$ ipython --no-banner

In [1]: import numpy as np

In [2]: np.set_printoptions(precision=4, suppress=True, linewidth=160)

In [3]: def rnd(a):
   ...:     return np.round(a, 4) + 0
   ...: 

In [4]: arr = np.array([[1, 0, 0, 0, 0, 0, 0],
   ...:     [4, 1, 0, 0, 0, 0, 0],
   ...:     [0, 2, 1, 0, 0, 0, 0],
   ...:     [1, 0, 4, 1, 0, 0, 0],
   ...:     [4, 1, 1, 5, 1, 0, 0],
   ...:     [3, 1, 5, 5, 3, 1, 0],
   ...:     [4, 0, 3, 1, 2, 5, 1]])

In [5]: np.linalg.matrix_rank(arr, rtol=0.1)
Out[5]: np.int64(5)

In [6]: np.linalg.cond(arr) > 100
Out[6]: np.True_

In [7]: rnd(np.linalg.norm(arr))
Out[7]: np.float64(14.5258)

In [8]: rnd(np.linalg.svd(arr, compute_uv=False))
Out[8]: array([12.3063,  5.1107,  4.5516,  2.852 ,  1.9045,  0.9792,  0.0007])

In [9]: np.count_nonzero(arr)
Out[9]: np.int64(25)

In [10]: arr.sum(axis=1)
Out[10]: array([ 1,  5,  3,  6, 12, 18, 16])

In [11]: arr[:, 7]
IndexError: index 7 is out of bounds for axis 1 with size 7


In [12]: np.linalg.matrix_rank(arr)
Out[12]: np.int64(7)

In [13]: Q, _ = np.linalg.qr(np.array([[-1.2], [1.2], [-0.9]]))

In [14]: m1 = Q @ Q.T

In [15]: rnd(m1)
Out[15]: 
array([[ 0.3902, -0.3902,  0.2927],
       [-0.3902,  0.3902, -0.2927],
       [ 0.2927, -0.2927,  0.2195]])

In [16]: np.linalg.matrix_rank(m1, rtol=0.1)
Out[16]: np.int64(1)

In [17]: Uu, sigma, VT = np.linalg.svd(m1)

In [18]: evecs = VT[:(sigma > 1e-8).sum()]

In [19]: rng = np.random.default_rng(7974)

In [20]: x = m1[1] + 5 * m1[2] + rng.integers(2) * np.eye(3)[2]

In [21]: rnd(x)
Out[21]: array([ 1.0732, -1.0732,  1.8049])

In [22]: rnd(evecs.T @ evecs)
Out[22]: 
array([[ 0.3902, -0.3902,  0.2927],
       [-0.3902,  0.3902, -0.2927],
       [ 0.2927, -0.2927,  0.2195]])

In [23]: np.allclose(evecs.T @ evecs @ x, x)
Out[23]: False

In [24]: ev, evecs = np.linalg.eigh(m1)

In [25]: x = np.array([-5, 1, -4])

In [26]: rnd(np.linalg.eigvalsh(m1[1:, 1:]))
Out[26]: array([0.    , 0.6098])

In [27]: rnd(x @ m1 @ x)
Out[27]: np.float64(31.6098)

In [28]: (np.sign(evecs[:, -1].round(6)) == np.sign(evecs[0, -1].round(6))).astype(int)
Out[28]: array([1, 0, 1])

In [29]: rnd(np.abs(m1).sum(axis=1).max()), rnd(np.abs(ev).max())
Out[29]: (np.float64(1.0732), np.float64(1.0))

In [30]: Uu, sigma, VT = np.linalg.svd(m1)

In [31]: rnd(sigma)
Out[31]: array([1., 0., 0.])

In [32]: np.argmax(sigma[:-1] / (sigma[1:] + 1e-6)) + 1
Out[32]: np.int64(1)

In [33]: Y = Uu[:, :1] @ np.diag(sigma[:1]) @ VT[:1]

In [34]: rnd(np.abs(m1 - Y).max())
Out[34]: np.float64(0.0)

In [35]: rnd(np.linalg.norm(m1 - Y, 2)), rnd(sigma[1])
Out[35]: (np.float64(0.0), np.float64(0.0))

In [36]: J = np.loadtxt("case13.csv", delimiter=",")

In [37]: J
Out[37]: 
array([[ -7.6608,   9.9342,  -5.6769,  -6.2595,  13.0849],
       [ -0.2475, -14.9848,  -4.987 ,  12.2096,  -1.2049],
       [ 16.6211,   4.5724,   7.1635,   3.9349,   6.0027],
       [ -0.0585,   4.0908,   6.7718,  11.1065,  14.6305],
       [  5.5773,  -0.0563,  -5.7708, -10.3926,  15.0859],
       [ -7.2493,   2.0932,  10.4218,   0.7069,  15.2955],
       [ -2.4267,  -5.554 ,   5.9563,   3.7867,  17.7045],
       [ -6.6339,  17.8629,  -5.5517,  -2.2366,  -1.0416],
       [-11.6597,   0.1345,  11.0575,   0.4221,  11.899 ],
       [ -0.1035,   4.4615,  -1.5222, -18.755 ,  -5.1009],
       [-12.4411,   6.1916,  14.2055,   1.5782,   1.6114],
       [ 10.5896,  -3.2508, -11.2674, -12.1208,  -1.8501],
       [  9.5906,  -6.6348,   3.1985, -15.4583,   3.8482],
       [ -9.0673,   4.1011, -10.5053, -13.5311,  -2.7406],
       [  6.5127,  -1.6318,  -3.2301, -17.861 ,   5.0472],
       [  5.5084,  -6.4882, -15.3445,  -1.5385,   9.4731],
       [  2.4647, -11.2712, -13.4556,   7.9998,   4.6729],
       [ 12.134 ,   6.213 ,   5.0343,  10.4798,  -8.8878],
       [ 10.4656,   5.9921,  -7.8782,   6.1379, -12.4429],
       [  4.3796,   5.9832,   2.2881,  18.4084,   0.9572],
       [ -2.7526,   5.0651,   1.947 , -14.6968,  12.1236],
       [  6.7903,  -9.0034,   4.8289, -14.9926,  -4.9732],
       [ 18.1162,  -0.3479,   1.1443,   7.6663,  -3.4061],
       [-14.    ,   9.4328,   9.2913,  -3.9857,  -3.5788],
       [ 10.3127,  13.1412,  -2.6539,  -1.2975,  10.5939],
       [ 11.246 ,  -0.1217,   7.1537,  14.0151,  -5.0908],
       [-15.9611,  -4.2381,  -8.6575,   4.3315,   5.7939],
       [  6.9053, -10.6472, -10.7401,   5.54  ,   9.6392],
       [ 10.3145,   2.6777,   1.5505,  10.6204,  13.086 ],
       [ -1.2211,  -9.704 , -13.8739,  -9.9078,   3.7002],
       [  2.3801,  -4.6351,   1.264 ,  18.9516,   3.4771],
       [  5.4484,   0.8242,  -3.4868,  -9.5465,  16.32  ],
       [ 13.5516,  -6.4357,  -9.7813,  -2.4703,  -8.5535]])

In [38]: Xc = J - J.mean(axis=0)

In [39]: evecs = np.linalg.svd(Xc)[2][:4]

In [40]: Y = Xc - Xc @ evecs.T @ evecs

In [41]: np.linalg.norm(Y, axis=1).round(6).argmax()
Out[41]: np.int64(21)
